$ python -q
>>> import numpy as np
>>> np.set_printoptions(suppress=True, linewidth=160)
>>> K = np.array([[1, 0, 0, 0, 0],
...     [6, 3, 0, 0, 0],
...     [2, 2, 8, 0, 0],
...     [8, 4, 5, 3, 0],
...     [2, 5, 7, 7, 3]])
>>> K
array([[1, 0, 0, 0, 0],
       [6, 3, 0, 0, 0],
       [2, 2, 8, 0, 0],
       [8, 4, 5, 3, 0],
       [2, 5, 7, 7, 3]])
>>> # triangular, det is the product of the diagonal
>>> B = K / np.linalg.norm(K, axis=1, keepdims=True)
>>> cov = B @ B.T
>>> (np.abs(cov) > 0.9).astype(int)
array([[1, 0, 0, 0, 0],
       [0, 1, 0, 0, 0],
       [0, 0, 1, 0, 0],
       [0, 0, 0, 1, 0],
       [0, 0, 0, 0, 1]])
>>> cov[4].round(1)
array([0.2, 0.3, 0.7, 0.7, 1. ])
>>> round(float(np.degrees(np.arccos(np.clip(cov[4, 1], -1, 1)))), 1)
69.8
>>> (cov - 2 * np.eye(5)).round(6).argmax(axis=1)
array([1, 0, 4, 1, 3])
>>> np.argwhere(np.triu(np.abs(cov) > 0.95, 1))
array([], shape=(0, 2), dtype=int64)
>>> r0 = np.array([0, -1, 1, -2, 0])
>>> B = K + np.outer(r0, np.eye(5)[3])
>>> np.round(np.linalg.det(B) / np.linalg.det(K), 1), round(float(1 + np.linalg.solve(K, r0)[3]), 1)
(np.float64(0.4), 0.4)
>>> np.linalg.matrix_rank(B - K)
np.int64(1)
>>> np.linalg.matrix_rank(np.linalg.inv(B) - np.linalg.inv(K), tol=1e-8)
np.int64(1)
>>> np.linalg.matrix_rank(K - K[0, 0] * np.eye(5))
np.int64(4)
>>> np.round(np.sort(np.linalg.eigvals(K)), 1)
array([1., 3., 3., 3., 8.])
>>> K @ K
array([[  1,   0,   0,   0,   0],
       [ 24,   9,   0,   0,   0],
       [ 30,  22,  64,   0,   0],
       [ 66,  34,  55,   9,   0],
       [108,  72, 112,  42,   9]])
>>> B = np.linalg.inv(K)
>>> B.round(1) + 0
array([[ 1. ,  0. ,  0. ,  0. ,  0. ],
       [-2. ,  0.3,  0. ,  0. ,  0. ],
       [ 0.2, -0.1,  0.1,  0. ,  0. ],
       [-0.4, -0.3, -0.2,  0.3,  0. ],
       [ 3.1,  0.4,  0.2, -0.8,  0.3]])
>>> np.round(np.linalg.inv(B), 1) + 0
array([[1., 0., 0., 0., 0.],
       [6., 3., 0., 0., 0.],
       [2., 2., 8., 0., 0.],
       [8., 4., 5., 3., 0.],
       [2., 5., 7., 7., 3.]])
>>> np.round(K @ B, 1) + 0
array([[1., 0., 0., 0., 0.],
       [0., 1., 0., 0., 0.],
       [0., 0., 1., 0., 0.],
       [0., 0., 0., 1., 0.],
       [0., 0., 0., 0., 1.]])
>>> (np.abs(B) > 1e-9).astype(int)
array([[1, 0, 0, 0, 0],
       [1, 1, 0, 0, 0],
       [1, 1, 1, 0, 0],
       [1, 1, 1, 1, 0],
       [1, 1, 1, 1, 1]])
>>> arr = np.load("out1.npy")
>>> arr
array([[ 2., -2.,  4.],
       [-2., -1., -2.],
       [ 4., -2.,  2.]])
>>> # equal to its transpose
>>> t3 = np.stack([arr, -3 * arr, arr[::-1]])
>>> np.linalg.matrix_rank(t3)
array([3, 3, 3])
>>> np.round(np.linalg.norm(t3, axis=(1, 2)), 1)
array([ 7.5, 22.6,  7.5])
>>> (t3 @ arr.T).shape
(3, 3, 3)
>>> evals, vecs = np.linalg.eigh(arr)
>>> x = np.array([3, -3, -2])
>>> np.abs(arr).sum(axis=1).max(), np.abs(evals).max()
(np.float64(8.0), np.float64(7.0))
>>> x @ arr @ x
np.float64(-19.0)
>>> np.round(np.linalg.eigvalsh(arr[1:, 1:]), 1)
array([-2.,  3.])
>>> np.round(x @ arr @ x / (x @ x), 1), np.round(evals[0], 1), evals[-1]
(np.float64(-0.9), np.float64(-2.0), np.float64(7.0))
>>> np.round(vecs * np.abs(evals) @ vecs.T, 1)
array([[ 4.2, -1.1,  2.2],
       [-1.1,  2.6, -1.1],
       [ 2.2, -1.1,  4.2]])
>>> evals, vecs = np.linalg.eig(arr)
>>> np.round(arr @ vecs[:, 0] - evals[0] * vecs[:, 0], 1) + 0
array([0., 0., 0.])
>>> np.round(np.sort(np.linalg.eigvals(arr @ arr)), 1)
array([ 4.,  4., 49.])
>>> np.round(np.prod(evals), 1)
np.float64(28.0)
>>> E = np.loadtxt("test2.csv", delimiter=",")
>>> E
array([[-2.,  0.,  2.,  2.],
       [ 0.,  2., -1.,  3.],
       [ 0.,  0.,  2.,  2.],
       [ 0.,  0.,  3.,  2.]])
>>> np.round(np.linalg.eigvals(E), 1)
array([-2. ,  2. ,  4.4, -0.4])
>>> round(float(np.linalg.eigvals(E).sum().real), 1)
4.0
>>> np.einsum("ii->", E)
np.float64(4.0)
>>> np.kron(np.eye(2, dtype=int), E)
array([[-2.,  0.,  2.,  2., -0.,  0.,  0.,  0.],
       [ 0.,  2., -1.,  3.,  0.,  0., -0.,  0.],
       [ 0.,  0.,  2.,  2.,  0.,  0.,  0.,  0.],
       [ 0.,  0.,  3.,  2.,  0.,  0.,  0.,  0.],
       [-0.,  0.,  0.,  0., -2.,  0.,  2.,  2.],
       [ 0.,  0., -0.,  0.,  0.,  2., -1.,  3.],
       [ 0.,  0.,  0.,  0.,  0.,  0.,  2.,  2.],
       [ 0.,  0.,  0.,  0.,  0.,  0.,  3.,  2.]])
>>> round(np.linalg.det(E[::-1]), 1)
np.float64(8.0)
>>> np.einsum("ij,ji->", E, E)
np.float64(28.0)
